$ python3 -q
>>> import numpy as np
>>> import numpy.linalg as la
>>> np.set_printoptions(precision=1, suppress=True, linewidth=200, legacy="1.25")
>>> def rnd(a):
...     return np.round(a, 1) + 0
... 
>>> W2 = np.array([[-0.5, 0.0, -0.4, -0.6, 0.7, -0.4, -0.6, 0.2, 1.1, 0.0, 0.3, -1.1, -0.4]])
>>> rng = np.random.default_rng(9)
>>> J = np.array([[1],
...     [0],
...     [0],
...     [0],
...     [2],
...     [1],
...     [2],
...     [0],
...     [0],
...     [3],
...     [2],
...     [0],
...     [1],
...     [2],
...     [3],
...     [0],
...     [0],
...     [2],
...     [0],
...     [0],
...     [0],
...     [3],
...     [0],
...     [2],
...     [3],
...     [2],
...     [2],
...     [3],
...     [3],
...     [1]]) @ W2 + 0.3 * rng.normal(size=(30, 13))
>>> rnd(J)
array([[-0.7,  0.1, -0.9, -0.4,  1. , -0.5, -0.5,  0.3,  1. , -0.3, -0.3, -0.7, -0.4],
       [ 0.8,  0.2,  0.1, -0.2,  0.4, -0.2,  0.5, -0.1,  0.1, -0.5,  0.7,  0. , -0.1],
       [ 0.2, -0.3,  0.2, -0.4,  0.2, -0.3, -0.6, -0.2, -0.4,  0.2,  0. ,  0.2,  0. ],
       [-0.1,  0. ,  0.3, -0.1, -0.2, -0.3, -0.1, -0.2,  0.6, -0.4, -0.3, -0.1,  0.2],
       [-1.1, -0.3, -1. , -1.3,  1.7, -1.1, -1.2,  0.2,  2.3,  0.1,  0.2, -1.5, -0.7],
       [-0.7, -0.3, -0.5, -0.6,  0.9, -0.4, -0.5, -0.3,  0.9, -0.3,  0.3, -1. , -0.8],
       [-1.1,  0.2, -0.5, -1.5,  1.6, -0.7, -1.3,  1. ,  1.9, -0.1,  0.7, -2.1, -0.9],
       [ 0.4,  0.4,  0.3,  0.3,  0. , -0.3,  0.7, -0.3,  0.7,  0. ,  0.1, -0.1,  0.3],
       [-0.2,  0.6,  0.2,  0.1, -0.2,  0.1,  0. ,  0.6,  0.3, -0.5,  0.5, -0.7,  0.5],
       [-2.1,  0. , -1. , -1.8,  1.8, -0.8, -2.3,  0.2,  3.7, -0.3,  1. , -3.1, -1.2],
       [-0.9,  0. , -0.7, -0.8,  1.7, -0.7, -0.9,  0.2,  2. , -0.3,  0.8, -1.7, -0.8],
       [-0.6, -0.2,  0.1,  0.1,  0. ,  0.3,  0.3, -0.4,  0.1, -0.2,  0.1,  0.4,  0.5],
       [-0.3, -0.2, -0.5, -0.4,  0.4, -0.4, -0.4,  0.5,  1. ,  0.1,  0.7, -1. , -0.9],
       [-0.9,  0.1, -0.9, -1.2,  1. , -0.4, -1.1,  0.2,  2.3,  0. ,  0.3, -3. , -1.7],
       [-0.9, -0.3, -1.3, -1.6,  2. , -0.8, -2.1,  0.8,  2.7,  0.2,  1.1, -3.2, -1.1],
       [ 0.1,  0.3,  0.3, -0.3,  0.3, -0.3,  0. , -0.1,  0.1, -0.1,  0.1, -0.1, -0.3],
       [ 0.3,  0.2,  0.2,  0.3, -0.3,  0.3, -0.3,  0.1, -0.1,  0.1,  0.2,  0. , -0.3],
       [-0.7,  0.4, -0.6, -0.9,  0.9, -0.8, -1.2, -0.2,  2.2,  0. ,  0.1, -2.5, -0.8],
       [ 0.2,  0.2, -0.3, -0.3, -0.2,  0. , -0.2, -0.1,  0.2,  0.2,  0. , -0.3, -0.1],
       [ 0.2,  0.3,  0.3, -0.3, -0.1, -0.4, -0.9, -0.3, -0.5,  0.4,  0.1, -0.2,  0. ],
       [ 0.1,  0.5,  0.2,  0.5,  0.1,  0.4,  0.4,  0.3,  0. ,  0.3, -0.1,  0.4, -0.1],
       [-1.7,  0.6, -1.3, -1.7,  1.8, -1.4, -1.9,  0.3,  3.7, -0.2,  0.5, -3. , -1. ],
       [-0.7, -0.2,  0.3, -0.2, -0.1, -0.1, -0.7, -0.3,  0.2,  0.4,  0. ,  0. ,  0.2],
       [-0.9,  0.2, -1.1, -1.2,  1.6, -0.6, -1.7,  0.7,  2.2,  0.1,  0.1, -2.2, -1.3],
       [-2.3,  0. , -1.2, -1.8,  2.2, -1.2, -1.5,  0.9,  3.8,  0.8,  1.1, -3. , -0.6],
       [-1.2, -0.1, -0.7, -1.7,  1.7, -0.3, -1.6,  0.2,  2.5,  0.4,  0.1, -2. , -0.9],
       [-1.5, -0.1, -1. , -1.2,  1.4, -0.9, -1.2,  0.4,  2.4,  0.3,  0.9, -2.5, -1. ],
       [-1.7,  0.4, -1.1, -2. ,  1.8, -1.5, -1.8,  0.3,  3.3,  0.4,  0.8, -3. , -1.7],
       [-1.4,  0.1, -1.5, -1.4,  2.1, -1.4, -1.9,  0.9,  2.9,  0. ,  0.6, -3.2, -1.4],
       [-0.5,  0.2, -0.4, -0.4,  0.9, -0.3, -0.5,  0.2,  1.3,  0.4,  0.9, -0.6, -0.7]])
>>> labels = J[:, 8] > np.median(J[:, 8])
>>> r0 = J[labels].mean(axis=0) - J[~labels].mean(axis=0)
>>> labels.astype(int)
array([0, 0, 0, 0, 1, 0, 1, 0, 0, 1, 1, 0, 0, 1, 1, 0, 0, 1, 0, 0, 0, 1, 0, 1, 1, 1, 1, 1, 1, 1])
